$ ipython --no-banner

In [1]: import numpy as np

In [2]: from numpy import linalg as LA

In [3]: np.set_printoptions(precision=1, suppress=True, linewidth=200, sign=" ")

In [4]: rd = lambda a: np.round(a, 1) + 0

In [5]: Y = np.array([[5, 2, 4, 0, 5, 2, 5, 4],
   ...:     [1, 3, 4, 1, 1, 2, 4, 1],
   ...:     [2, 0, 3, 0, 0, 1, 5, 4],
   ...:     [2, 1, 1, 3, 4, 4, 3, 3],
   ...:     [5, 5, 1, 4, 0, 4, 3, 1],
   ...:     [2, 1, 4, 2, 5, 3, 0, 4],
   ...:     [5, 2, 1, 3, 4, 0, 4, 0],
   ...:     [4, 0, 1, 1, 4, 0, 2, 2]])

In [6]: data = np.tril(Y)

In [7]: data
Out[7]: 
array([[ 5,  0,  0,  0,  0,  0,  0,  0],
       [ 1,  3,  0,  0,  0,  0,  0,  0],
       [ 2,  0,  3,  0,  0,  0,  0,  0],
       [ 2,  1,  1,  3,  0,  0,  0,  0],
       [ 5,  5,  1,  4,  0,  0,  0,  0],
       [ 2,  1,  4,  2,  5,  3,  0,  0],
       [ 5,  2,  1,  3,  4,  0,  4,  0],
       [ 4,  0,  1,  1,  4,  0,  2,  2]])

In [8]: Uu, sigma, vt = LA.svd(data)

In [9]: vecs = vt[:(sigma > 1e-8).sum()]

In [10]: rng = np.random.default_rng(9867)

In [11]: x0 = data[7] + 4 * data[4] + rng.integers(2) * np.eye(8)[5]

In [12]: x0
Out[12]: array([ 24.,  20.,   5.,  17.,   4.,   1.,   2.,   2.])

In [13]: LA.matrix_rank(np.vstack([data, x0]))
Out[13]: np.int64(8)

In [14]: np.allclose(vecs.T @ vecs @ x0, x0)
Out[14]: False

In [15]: x0 = np.array([0, 4, -4, -3, 4, -6, 5, -3])

In [16]: h = np.maximum(data @ x0, 0)

In [17]: rd(np.tanh(data @ x0))
Out[17]: array([ 0.,  1., -1., -1.,  1., -1.,  1.,  1.])

In [18]: data * (h > 1e-9)[:, None]
Out[18]: 
array([[ 0,  0,  0,  0,  0,  0,  0,  0],
       [ 1,  3,  0,  0,  0,  0,  0,  0],
       [ 0,  0,  0,  0,  0,  0,  0,  0],
       [ 0,  0,  0,  0,  0,  0,  0,  0],
       [ 5,  5,  1,  4,  0,  0,  0,  0],
       [ 0,  0,  0,  0,  0,  0,  0,  0],
       [ 5,  2,  1,  3,  4,  0,  4,  0],
       [ 4,  0,  1,  1,  4,  0,  2,  2]])

In [19]: Uu, sigma, vt = LA.svd(data)

In [20]: rd(sigma)
Out[20]: array([ 14.2,   6.8,   5.1,   4. ,   2.5,   2. ,   1.6,   0. ])

In [21]: Y = Uu[:, :7] @ np.diag(sigma[:7]) @ vt[:7]

In [22]: rd(LA.norm(data - Y) / LA.norm(data))
Out[22]: np.float64(0.0)

In [23]: rd(Y)
Out[23]: 
array([[ 5.,  0.,  0.,  0.,  0.,  0.,  0.,  0.],
       [ 1.,  3.,  0.,  0.,  0.,  0.,  0.,  0.],
       [ 2.,  0.,  3.,  0.,  0.,  0.,  0.,  0.],
       [ 2.,  1.,  1.,  3.,  0.,  0.,  0.,  0.],
       [ 5.,  5.,  1.,  4.,  0.,  0.,  0.,  0.],
       [ 2.,  1.,  4.,  2.,  5.,  3.,  0.,  0.],
       [ 5.,  2.,  1.,  3.,  4.,  0.,  4.,  0.],
       [ 4.,  0.,  1.,  1.,  4.,  0.,  2.,  2.]])

In [24]: m1 = np.loadtxt("x.csv", delimiter=",")

In [25]: m1
Out[25]: 
array([[  0.,   0.,   5.,   0.,   0.,   0.,  16.,   0.,   0.,   4.,   9.],
       [  0.,   0.,   2.,   0.,   0.,   0.,  11.,   2.,   0.,   0.,   5.],
       [  1.,   0.,   0.,   0.,   1.,   0.,  17.,   0.,   0.,   0.,   0.],
       [  0.,   0.,   2.,   0.,   0.,   0.,  20.,   0.,   0.,   7.,   4.],
       [  0.,   0.,   0.,   0.,   0.,   0.,   5.,   0.,   0.,   5.,   2.],
       [  0.,   0.,   4.,   0.,   0.,   0.,  10.,   0.,   0.,   0.,   6.],
       [  0.,   0.,   0.,   0.,   0.,   0.,  15.,   0.,   0.,   4.,   2.],
       [  0.,   0.,   0.,   0.,   0.,   0.,   7.,   0.,   0.,   3.,   3.],
       [  0.,   0.,   3.,   0.,   0.,   0.,  12.,   1.,   0.,   0.,   7.],
       [  1.,   0.,   0.,   0.,   0.,   0.,  10.,   0.,   0.,  11.,   0.],
       [  0.,   0.,   1.,   0.,   0.,   0.,  12.,   0.,   0.,   6.,   5.],
       [  0.,   0.,   1.,   0.,   0.,   0.,  12.,   0.,   0.,   1.,   3.],
       [  0.,   0.,   2.,   0.,   1.,   0.,  10.,   0.,   0.,   3.,   2.],
       [  0.,   0.,   0.,   0.,   0.,   0.,  13.,   0.,   0.,   2.,   4.],
       [  0.,   0.,   5.,   0.,   1.,   0.,  15.,   0.,   0.,   6.,   4.],
       [  3.,   0.,   0.,   0.,   2.,   0.,   9.,   0.,   0.,   3.,   0.],
       [  4.,   0.,   0.,   1.,   4.,   1.,  11.,   0.,   0.,   6.,   0.]])

In [26]: theta = np.radians(36)

In [27]: r_ = np.eye(11)

In [28]: r_[1, 1] = r_[5, 5] = np.cos(theta)

In [29]: r_[1, 5], r_[5, 1] = -np.sin(theta), np.sin(theta)

In [30]: rd(r_)
Out[30]: 
array([[ 1. ,  0. ,  0. ,  0. ,  0. ,  0. ,  0. ,  0. ,  0. ,  0. ,  0. ],
       [ 0. ,  0.8,  0. ,  0. ,  0. , -0.6,  0. ,  0. ,  0. ,  0. ,  0. ],
       [ 0. ,  0. ,  1. ,  0. ,  0. ,  0. ,  0. ,  0. ,  0. ,  0. ,  0. ],
       [ 0. ,  0. ,  0. ,  1. ,  0. ,  0. ,  0. ,  0. ,  0. ,  0. ,  0. ],
       [ 0. ,  0. ,  0. ,  0. ,  1. ,  0. ,  0. ,  0. ,  0. ,  0. ,  0. ],
       [ 0. ,  0.6,  0. ,  0. ,  0. ,  0.8,  0. ,  0. ,  0. ,  0. ,  0. ],
       [ 0. ,  0. ,  0. ,  0. ,  0. ,  0. ,  1. ,  0. ,  0. ,  0. ,  0. ],
       [ 0. ,  0. ,  0. ,  0. ,  0. ,  0. ,  0. ,  1. ,  0. ,  0. ,  0. ],
       [ 0. ,  0. ,  0. ,  0. ,  0. ,  0. ,  0. ,  0. ,  1. ,  0. ,  0. ],
       [ 0. ,  0. ,  0. ,  0. ,  0. ,  0. ,  0. ,  0. ,  0. ,  1. ,  0. ],
       [ 0. ,  0. ,  0. ,  0. ,  0. ,  0. ,  0. ,  0. ,  0. ,  0. ,  1. ]])

In [31]: Y = m1 @ r_.T

In [32]: rd(LA.svd(m1, compute_uv=False)), rd(LA.svd(Y, compute_uv=False))
Out[32]: 
(array([ 56.1,  14.1,   9.9,   5.5,   4. ,   1.9,   1.2,   0.6,   0. ,   0. ,   0. ]),
 array([ 56.1,  14.1,   9.9,   5.5,   4. ,   1.9,   1.2,   0.6,   0. ,   0. ,   0. ]))

In [33]: rd(np.abs(Y - m1).max(axis=0))
Out[33]: array([ 0. ,  0.6,  0. ,  0. ,  0. ,  0.2,  0. ,  0. ,  0. ,  0. ,  0. ])

In [34]: np.allclose(m1 @ m1.T, Y @ Y.T)
Out[34]: True
